$ python -q
>>> import numpy as np
>>> np.set_printoptions(suppress=True, linewidth=160)
>>> def rnd(a):
...     return np.round(a, 2) + 0
... 
>>> X = np.load("layer9.npy")
>>> X
array([[ 7.48,  6.52, -2.08],
       [-3.02, -4.19,  0.66],
       [-3.57,  1.61,  1.84],
       [-1.55,  1.88,  1.04],
       [ 3.52,  6.17, -0.41],
       [ 5.04, -3.31, -2.56],
       [ 1.38,  6.1 ,  0.43],
       [-3.36,  1.54,  1.87],
       [-7.23, -4.73,  2.16],
       [ 6.9 ,  4.76, -2.32],
       [-0.47, -2.11,  0.06],
       [ 1.5 ,  6.16,  0.3 ],
       [-2.5 ,  5.65,  1.68],
       [ 1.49, -1.87, -0.92],
       [-4.34,  5.44,  2.64],
       [ 0.47,  2.27,  0.26],
       [ 4.45,  2.34, -1.38],
       [ 2.86, -3.54, -1.84],
       [ 1.31,  6.  ,  0.44],
       [-2.42, -2.2 ,  0.7 ],
       [ 4.46,  2.32, -1.45],
       [ 5.42, -1.46, -2.53],
       [-0.92,  3.98,  1.07],
       [ 4.95,  4.37, -1.33]])
>>> round(np.log10(np.linalg.cond(X)))
2
>>> blk = np.stack([X, 2 * X, X[::-1]])
>>> print(rnd(np.einsum("bij,cij->bc", blk, blk)))
[[ 842.82 1685.64  -66.91]
 [1685.64 3371.28 -133.82]
 [ -66.91 -133.82  842.82]]
>>> blk.shape
(3, 24, 3)
>>> B = np.c_[X[:, :1] @ np.array([[-2]]), np.array([-1, -1, 2, 2, -1, -2, -1, -2, 1, 0, 0, -2, 1, -2, 2, 2, 0, -2, -1, 1, 1, 0, -1, 2])]
>>> B
array([[-14.96,  -1.  ],
       [  6.04,  -1.  ],
       [  7.14,   2.  ],
       [  3.1 ,   2.  ],
       [ -7.04,  -1.  ],
       [-10.08,  -2.  ],
       [ -2.76,  -1.  ],
       [  6.72,  -2.  ],
       [ 14.46,   1.  ],
       [-13.8 ,   0.  ],
       [  0.94,   0.  ],
       [ -3.  ,  -2.  ],
       [  5.  ,   1.  ],
       [ -2.98,  -2.  ],
       [  8.68,   2.  ],
       [ -0.94,   2.  ],
       [ -8.9 ,   0.  ],
       [ -5.72,  -2.  ],
       [ -2.62,  -1.  ],
       [  4.84,   1.  ],
       [ -8.92,   1.  ],
       [-10.84,   0.  ],
       [  1.84,  -1.  ],
       [ -9.9 ,   2.  ]])
>>> np.linalg.matrix_rank(np.c_[X, B])
np.int64(4)
>>> rnd(np.linalg.lstsq(X, B[:, 0])[0])
array([-2.,  0.,  0.])
>>> d = np.linalg.norm(X[:, None] - X[None], axis=-1)
>>> (d + 1e9 * np.eye(24)).round(6).argmin(axis=1)
array([ 9, 19,  7,  7, 11, 21, 18,  2,  1,  0, 19,  6, 14, 10, 12,  3, 20,  5,  6, 10, 16,  5,  3, 16])
>>> np.flatnonzero(d[10] < d.mean() / 2)
array([ 1, 10, 13, 19])
>>> np.linalg.matrix_rank(d ** 2)
np.int64(5)
>>> rnd(d[:5, :5])
array([[ 0.  , 15.25, 12.71, 10.62,  4.31],
       [15.25,  0.  ,  5.94,  6.26, 12.3 ],
       [12.71,  5.94,  0.  ,  2.19,  8.72],
       [10.62,  6.26,  2.19,  0.  ,  6.8 ],
       [ 4.31, 12.3 ,  8.72,  6.8 ,  0.  ]])
>>> d.mean(axis=1).argmax()
np.int64(8)
